$ python3 -q
>>> import numpy as np
>>> from numpy import linalg as LA
>>> np.set_printoptions(precision=2, suppress=True, linewidth=100, legacy="1.25")
>>> arr = np.loadtxt("test19.csv", delimiter=",")
>>> print(arr)
[[ -4. -13.  16.  -9.   2.   4.   9.  -8.  -5. -15. -12.   1.  -1.]
 [-13. -18.   2.  -6. -11.  -3.  -4. -15.  11. -17.   6.   4.  15.]
 [ 16.   2.  -8.  -9.   5.  12.  -3.   6.   8.   5.   1. -12.  -6.]
 [ -9.  -6.  -9.   2. -13.   0.   6.  -8.  11.  -8.   0. -12.  -9.]
 [  2. -11.   5. -13.   4.   7.   4.  -3.  14.   8. -14.  -1.   6.]
 [  4.  -3.  12.   0.   7.   2.  -6.  11. -13.   5. -14. -13.   5.]
 [  9.  -4.  -3.   6.   4.  -6. -16.  13.  -4.   1.   2.  -9. -10.]
 [ -8. -15.   6.  -8.  -3.  11.  13.  18.   5.  12. -13.   6. -12.]
 [ -5.  11.   8.  11.  14. -13.  -4.   5.  18.   8. -10.  -5.   0.]
 [-15. -17.   5.  -8.   8.   5.   1.  12.   8.   8.  -5.  10.  -3.]
 [-12.   6.   1.   0. -14. -14.   2. -13. -10.  -5.  18.  -2.   4.]
 [  1.   4. -12. -12.  -1. -13.  -9.   6.  -5.  10.  -2.  12.   4.]
 [ -1.  15.  -6.  -9.   6.   5. -10. -12.   0.  -3.   4.   4.  16.]]
>>> print(np.round(LA.eigvalsh(arr).min(), 2))
-56.24
>>> theta = np.radians(120)
>>> r_ = np.eye(13)
>>> r_[10, 10] = r_[0, 0] = np.cos(theta)
>>> r_[10, 0], r_[0, 10] = -np.sin(theta), np.sin(theta)
>>> A2 = arr @ r_.T
>>> print(LA.svd(arr, compute_uv=False), LA.svd(A2, compute_uv=False))
[62.72 56.24 38.78 35.94 35.25 34.91 27.02 19.3  16.02 12.64 11.63  5.65  3.2 ] [62.72 56.24 38.78 35.94 35.25 34.91 27.02 19.3  16.02 12.64 11.63  5.65  3.2 ]
>>> print(np.abs(A2 - arr).max(axis=0))
[33.59  0.    0.    0.    0.    0.    0.    0.    0.    0.   26.43  0.    0.  ]
>>> A2 = np.array([[0, 2],
...     [0, 1],
...     [1, 1],
...     [2, 0],
...     [2, 1],
...     [1, 1],
...     [1, 2],
...     [0, 2],
...     [0, 2],
...     [1, 1],
...     [2, 2],
...     [1, 1],
...     [2, 2]])
>>> print(np.vstack([arr, A2.T]).shape)
(15, 13)
>>> print(np.einsum("ik,kj->ji", arr, A2))
[[-25. -10. -24. -63. -11.  -4. -29. -24.  24.  13.  -2. -34.  24.]
 [-47. -43.  48. -66.  30. -16. -29.  23.  31.  15. -50. -10.  15.]]
>>> print(np.einsum("ij,ij->i", arr, arr))
[1083. 1591.  889.  881.  902.  963.  821. 1530. 1250. 1099. 1215.  881.  945.]
>>> print(np.einsum("ij->j", arr))
[-35. -49.  17. -55.   8.  -3. -17.  12.  38.   9. -39. -17.   9.]
>>> Uu, sigma, Vt = LA.svd(arr, full_matrices=False)
>>> print(sigma / sigma[0])
[1.   0.9  0.62 0.57 0.56 0.56 0.43 0.31 0.26 0.2  0.19 0.09 0.05]
>>> print((sigma > 1e-8).sum())
13
>>> print(round(np.sqrt((sigma ** 2).sum()), 2), round(float(LA.norm(arr)), 2))
118.53 118.53
>>> m1 = np.loadtxt("dump.csv", delimiter=",")
>>> print(m1)
[[-1.7 -1.5  1.2  0.2 -0.1 -0.8  0.9  0.9]
 [-0.4 -2.7 -0.1 -1.5  1.9 -0.1  0.  -0.1]
 [-0.5 -3.9  0.7  2.9 -0.8  0.6  1.7 -0.9]
 [-1.3 -2.7 -0.1 -1.7  0.9  0.4 -0.2  0.2]
 [-0.2 -2.1 -1.3  0.1  0.5 -0.9 -1.1  0.5]
 [ 1.   0.6 -2.6 -1.   0.8 -0.2 -2.4  0.4]
 [-0.4  0.9 -1.6 -1.2  0.9 -0.3 -0.1  0.6]
 [ 0.5  3.   0.5 -0.8 -0.9 -0.7 -0.1 -0.9]
 [ 0.1  0.   0.8  1.1  2.8  0.6  0.5  0.1]
 [ 0.1 -0.6  2.2 -0.6  0.7  1.2  0.  -0.5]
 [ 0.2  1.8  0.3 -0.5  0.6  2.4 -0.8  1.3]
 [-0.6  1.5 -2.5  0.5 -0.8  0.5  0.4  0.2]]
>>> Q, V = LA.qr(m1[:, :4])[0], LA.qr(m1[:, 4:])[0]
>>> sigma = LA.svd(Q.T @ V, compute_uv=False)
>>> print(np.degrees(np.arccos(sigma.clip(0, 1))))
[19.88 49.25 61.24 80.46]
>>> print((sigma > 0.9).sum())
1
>>> x0 = np.array([0, -4, -8, 6, -4, -3, -2, -8])
>>> h1 = np.maximum(m1 @ x0, 0)
>>> print(m1 * (h1 > 1e-9)[:, None])
[[-0.  -0.   0.   0.  -0.  -0.   0.   0. ]
 [-0.  -0.  -0.  -0.   0.  -0.   0.  -0. ]
 [-0.5 -3.9  0.7  2.9 -0.8  0.6  1.7 -0.9]
 [-0.  -0.  -0.  -0.   0.   0.  -0.   0. ]
 [-0.2 -2.1 -1.3  0.1  0.5 -0.9 -1.1  0.5]
 [ 1.   0.6 -2.6 -1.   0.8 -0.2 -2.4  0.4]
 [-0.   0.  -0.  -0.   0.  -0.  -0.   0. ]
 [ 0.   0.   0.  -0.  -0.  -0.  -0.  -0. ]
 [ 0.   0.   0.   0.   0.   0.   0.   0. ]
 [ 0.  -0.   0.  -0.   0.   0.   0.  -0. ]
 [ 0.   0.   0.  -0.   0.   0.  -0.   0. ]
 [-0.6  1.5 -2.5  0.5 -0.8  0.5  0.4  0.2]]
>>> print(m1.T @ h1)
[ -18.34 -134.28  -71.36   93.12  -20.85    8.96   14.45  -12.37]
>>> P = m1 @ LA.solve(m1.T @ m1, m1.T)
>>> print(LA.matrix_rank(np.eye(12) - P))
4
>>> print(np.round(P @ m1[:, 6], 2) + 0)
[ 0.9  0.   1.7 -0.2 -1.1 -2.4 -0.1 -0.1  0.5  0.  -0.8  0.4]
>>> print(np.diag(P))
[0.77 0.6  0.75 0.68 0.49 0.63 0.41 0.62 0.97 0.5  0.81 0.78]
>>> W0 = np.load("run5.npy")
>>> print(W0)
[[5. 4. 4. 0. 4. 4. 4. 0. 0. 0. 4.]
 [4. 5. 4. 0. 4. 4. 4. 0. 0. 0. 4.]
 [4. 4. 5. 0. 4. 4. 4. 0. 0. 0. 4.]
 [0. 0. 0. 5. 0. 0. 0. 4. 4. 4. 0.]
 [4. 4. 4. 0. 5. 4. 4. 0. 0. 0. 4.]
 [4. 4. 4. 0. 4. 5. 4. 0. 0. 0. 4.]
 [4. 4. 4. 0. 4. 4. 5. 0. 0. 0. 4.]
 [0. 0. 0. 4. 0. 0. 0. 5. 4. 4. 0.]
 [0. 0. 0. 4. 0. 0. 0. 4. 5. 4. 0.]
 [0. 0. 0. 4. 0. 0. 0. 4. 4. 5. 0.]
 [4. 4. 4. 0. 4. 4. 4. 0. 0. 0. 5.]]
>>> x0 = np.array([2, 1, 0, -2, -2, 1, -2, 1, -1, -2, -2, -1, -2])
>>> print(arr @ np.ones(13))
[-35. -49.  17. -55.   8.  -3. -17.  12.  38.   9. -39. -17.   9.]
>>> print(LA.norm(arr @ x0) <= LA.norm(arr, 2) * LA.norm(x0) + 1e-9)
True
>>> print(arr @ np.eye(13)[6])
[  9.  -4.  -3.   6.   4.  -6. -16.  13.  -4.   1.   2.  -9. -10.]
>>> print(np.einsum("ij,j->i", arr, x0))
[ 31. -43.  70.  13.  -6.  50.  60.   9. -58. -50. -43.  12.  -6.]
>>> print(arr @ (2 * x0))
[  62.  -86.  140.   26.  -12.  100.  120.   18. -116. -100.  -86.   24.  -12.]
>>> print((arr @ x0).argmax())
2
